$ python3 -q
>>> import numpy as np
>>> import numpy.linalg as la
>>> np.set_printoptions(suppress=True, linewidth=120)
>>> F = np.loadtxt("case2.csv", delimiter=",")
>>> F
array([[-1.,  3.,  0.,  0.,  0.,  0.,  0.,  0.,  0.,  0.,  0.,  0.],
       [ 3.,  0.,  3.,  0.,  0.,  0.,  0.,  0.,  0.,  0.,  0.,  0.],
       [ 0.,  3.,  1.,  3.,  0.,  0.,  0.,  0.,  0.,  0.,  0.,  0.],
       [ 0.,  0.,  3., -1.,  3.,  0.,  0.,  0.,  0.,  0.,  0.,  0.],
       [ 0.,  0.,  0.,  3.,  1.,  3.,  0.,  0.,  0.,  0.,  0.,  0.],
       [ 0.,  0.,  0.,  0.,  3.,  0.,  3.,  0.,  0.,  0.,  0.,  0.],
       [ 0.,  0.,  0.,  0.,  0.,  3.,  2.,  3.,  0.,  0.,  0.,  0.],
       [ 0.,  0.,  0.,  0.,  0.,  0.,  3., -1.,  3.,  0.,  0.,  0.],
       [ 0.,  0.,  0.,  0.,  0.,  0.,  0.,  3.,  1.,  3.,  0.,  0.],
       [ 0.,  0.,  0.,  0.,  0.,  0.,  0.,  0.,  3.,  1.,  3.,  0.],
       [ 0.,  0.,  0.,  0.,  0.,  0.,  0.,  0.,  0.,  3., -1.,  3.],
       [ 0.,  0.,  0.,  0.,  0.,  0.,  0.,  0.,  0.,  0.,  3.,  1.]])
>>> # equal to its transpose
>>> [round(float(la.det(F[:i, :i])), 2) + 0 for i in range(1, 13)]
[-1.0, -9.0, 0.0, 81.0, 81.0, -729.0, -2187.0, 8748.0, 28431.0, -50301.0, -205578.0, 247131.0]
>>> O, evecs = la.qr(F[:, :10])[0], la.qr(F[:, 10:])[0]
>>> s = la.svd(O.T @ evecs, compute_uv=False)
>>> (s > 0.9).sum()
np.int64(1)
>>> s.round(1)
array([1. , 0.6])
>>> ev, evecs = la.eigh(F)
>>> x0 = np.array([1, 1, 1, 0, -2, 2, 0, 1, 3, 2, -1, 2])
>>> round(float(x0 @ F @ x0 / (x0 @ x0)), 1), np.round(ev[0], 1), round(ev[-1], 1)
(1.2, np.float64(-5.6), np.float64(6.4))
>>> np.abs(F).sum(axis=1).max(), round(float(np.abs(ev).max()), 1)
(np.float64(8.0), 6.4)
>>> M2 = la.inv(F)
>>> M2.round(1)
array([[-0.2,  0.3,  0.2, -0.3, -0.3,  0.4,  0.3, -0.6, -0.5,  0.8,  0.2, -0.7],
       [ 0.3,  0.1,  0.1, -0.1, -0.1,  0.1,  0.1, -0.2, -0.2,  0.3,  0.1, -0.2],
       [ 0.2,  0.1, -0.2,  0.3,  0.3, -0.4, -0.3,  0.6,  0.5, -0.8, -0.2,  0.7],
       [-0.3, -0.1,  0.3,  0. ,  0. ,  0. ,  0. ,  0. ,  0. ,  0. ,  0. ,  0. ],
       [-0.3, -0.1,  0.3,  0. , -0.3,  0.4,  0.3, -0.6, -0.5,  0.8,  0.2, -0.7],
       [ 0.4,  0.1, -0.4,  0. ,  0.4, -0.1, -0.1,  0.2,  0.2, -0.3, -0.1,  0.2],
       [ 0.3,  0.1, -0.3,  0. ,  0.3, -0.1, -0.3,  0.6,  0.5, -0.8, -0.2,  0.7],
       [-0.6, -0.2,  0.6, -0. , -0.6,  0.2,  0.6, -0.6, -0.5,  0.8,  0.2, -0.7],
       [-0.5, -0.2,  0.5,  0. , -0.5,  0.2,  0.5, -0.5, -0.7,  1.1,  0.3, -1. ],
       [ 0.8,  0.3, -0.8,  0. ,  0.8, -0.3, -0.8,  0.8,  1.1, -1.2, -0.3,  1. ],
       [ 0.2,  0.1, -0.2,  0. ,  0.2, -0.1, -0.2,  0.2,  0.3, -0.3, -0.2,  0.6],
       [-0.7, -0.2,  0.7,  0. , -0.7,  0.2,  0.7, -0.7, -1. ,  1. ,  0.6, -0.8]])
>>> np.round(la.inv(M2), 1) + 0
array([[-1.,  3.,  0.,  0.,  0.,  0.,  0.,  0.,  0.,  0.,  0.,  0.],
       [ 3.,  0.,  3.,  0.,  0.,  0.,  0.,  0.,  0.,  0.,  0.,  0.],
       [ 0.,  3.,  1.,  3.,  0.,  0.,  0.,  0.,  0.,  0.,  0.,  0.],
       [ 0.,  0.,  3., -1.,  3.,  0.,  0.,  0.,  0.,  0.,  0.,  0.],
       [ 0.,  0.,  0.,  3.,  1.,  3.,  0.,  0.,  0.,  0.,  0.,  0.],
       [ 0.,  0.,  0.,  0.,  3.,  0.,  3.,  0.,  0.,  0.,  0.,  0.],
       [ 0.,  0.,  0.,  0.,  0.,  3.,  2.,  3.,  0.,  0.,  0.,  0.],
       [ 0.,  0.,  0.,  0.,  0.,  0.,  3., -1.,  3.,  0.,  0.,  0.],
       [ 0.,  0.,  0.,  0.,  0.,  0.,  0.,  3.,  1.,  3.,  0.,  0.],
       [ 0.,  0.,  0.,  0.,  0.,  0.,  0.,  0.,  3.,  1.,  3.,  0.],
       [ 0.,  0.,  0.,  0.,  0.,  0.,  0.,  0.,  0.,  3., -1.,  3.],
       [ 0.,  0.,  0.,  0.,  0.,  0.,  0.,  0.,  0.,  0.,  3.,  1.]])
>>> O, evecs = la.qr(M2[:, :1])[0], la.qr(M2[:, 1:])[0]
>>> s = la.svd(O.T @ evecs, compute_uv=False)
>>> np.round(np.degrees(np.arccos(s.clip(0, 1))), 1)
array([11.6])
